$ python3 -q
>>> import numpy as np
>>> from numpy import linalg as LA
>>> np.set_printoptions(precision=4, suppress=True, linewidth=160)
>>> W0 = np.abs(np.array([[2, 1, 2, 2], [2, 1, 2, 3], [0, 0, 3, 3], [2, 3, 0, 0]])) + np.eye(4)
>>> W0 = W0 / W0.sum(axis=1, keepdims=True)
>>> W0
array([[0.375 , 0.125 , 0.25  , 0.25  ],
       [0.2222, 0.2222, 0.2222, 0.3333],
       [0.    , 0.    , 0.5714, 0.4286],
       [0.3333, 0.5   , 0.    , 0.1667]])
>>> # row-stochastic, so 1 is an eigenvalue
>>> A2 = np.array([[9, 7], [9, 4]])
>>> basis = np.kron(A2, W0)
>>> LA.matrix_rank(basis)
np.int64(8)
>>> K = np.loadtxt("data.csv", delimiter=",")
>>> K
array([[15.0662, -3.9157,  8.4095,  3.174 ],
       [ 5.8687, -2.1022,  3.666 ,  1.4431],
       [ 0.6533,  0.2196, -0.2575,  0.2297],
       [ 4.3036, -0.9559,  2.0129,  1.0173],
       [15.7764, -4.4604,  8.6028,  2.3876],
       [ 0.1723, -0.2607,  0.3802,  0.108 ],
       [13.7654, -3.3551,  7.026 ,  2.6324],
       [13.1516, -3.4003,  7.6717,  2.151 ],
       [ 1.9496, -0.108 ,  1.3937,  0.0037],
       [ 8.9551, -2.6277,  5.211 ,  1.3622],
       [13.2321, -3.2229,  6.9748,  2.4767],
       [19.7646, -4.7343, 10.7689,  4.1716],
       [ 2.1969, -0.7339,  1.3888,  0.3581],
       [17.3076, -5.1344,  9.3693,  2.9159],
       [ 4.2079, -0.8989,  2.3873,  0.9493],
       [ 2.1942, -0.5421,  0.7364,  0.7543],
       [13.2277, -3.2655,  7.6435,  2.6226],
       [ 4.1563, -1.4106,  2.8241,  1.0925],
       [19.8249, -5.2809, 10.2692,  3.5192],
       [ 6.9132, -1.7898,  3.564 ,  0.6806],
       [ 6.1216, -2.0719,  3.8145,  1.3426],
       [14.9533, -4.2661,  8.2678,  3.2563],
       [-0.4956,  0.3191, -0.2096,  0.088 ]])
>>> np.round(LA.norm(K, 2) / LA.norm(K), 4)
np.float64(0.9992)
>>> LA.matrix_rank(K, rtol=0.1)
np.int64(1)
>>> mat = np.load("m.npy")
>>> mat
array([[15,  1, 37, 16],
       [35, 18, 27,  0],
       [ 0,  2,  0,  8],
       [ 0,  0,  0, 20],
       [ 8,  0, 31, 16],
       [ 0,  0,  0,  0],
       [ 0,  0,  0,  8],
       [ 0,  0,  0,  0],
       [ 7,  8,  0,  0],
       [12, 13,  0, 17],
       [ 0,  0,  9,  0],
       [ 8,  0, 21, 18],
       [32, 15, 27,  0],
       [ 0,  0,  0,  0],
       [ 2,  3,  0,  6]])
>>> # rows 5 and 7 are equal
>>> q, vecs = LA.qr(mat[:, :1])[0], LA.qr(mat[:, 1:])[0]
>>> sv = LA.svd(q.T @ vecs, compute_uv=False)
>>> round(LA.norm(q @ q.T - vecs @ vecs.T, 2), 4)
np.float64(1.0)
>>> (sv > 0.9).sum()
np.int64(1)
>>> np.degrees(np.arccos(sv.clip(0, 1)))
array([8.0045])
>>> A2 = np.array([[1, 1], [1, -1]])
>>> rng = np.random.default_rng(941317)
>>> M = np.kron(A2, np.kron(A2, A2))[rng.permutation(8)][:3]
>>> M
array([[ 1,  1,  1,  1,  1,  1,  1,  1],
       [ 1, -1, -1,  1,  1, -1, -1,  1],
       [ 1, -1, -1,  1, -1,  1,  1, -1]])
>>> A2 = np.array([[3, 1], [2, 2], [2, 3], [1, -1], [0, -2], [-2, -3], [3, 2], [-2, 2]])
>>> np.einsum("ik,kj->ji", M, A2)
array([[ 7, -3,  3],
       [ 4, -4, -6]])
>>> A2.T @ M.T
array([[ 7, -3,  3],
       [ 4, -4, -6]])
>>> np.einsum("ij->j", M)
array([ 3, -1, -1,  3,  1,  1,  1,  1])
>>> LA.matrix_rank(M @ A2)
np.int64(2)
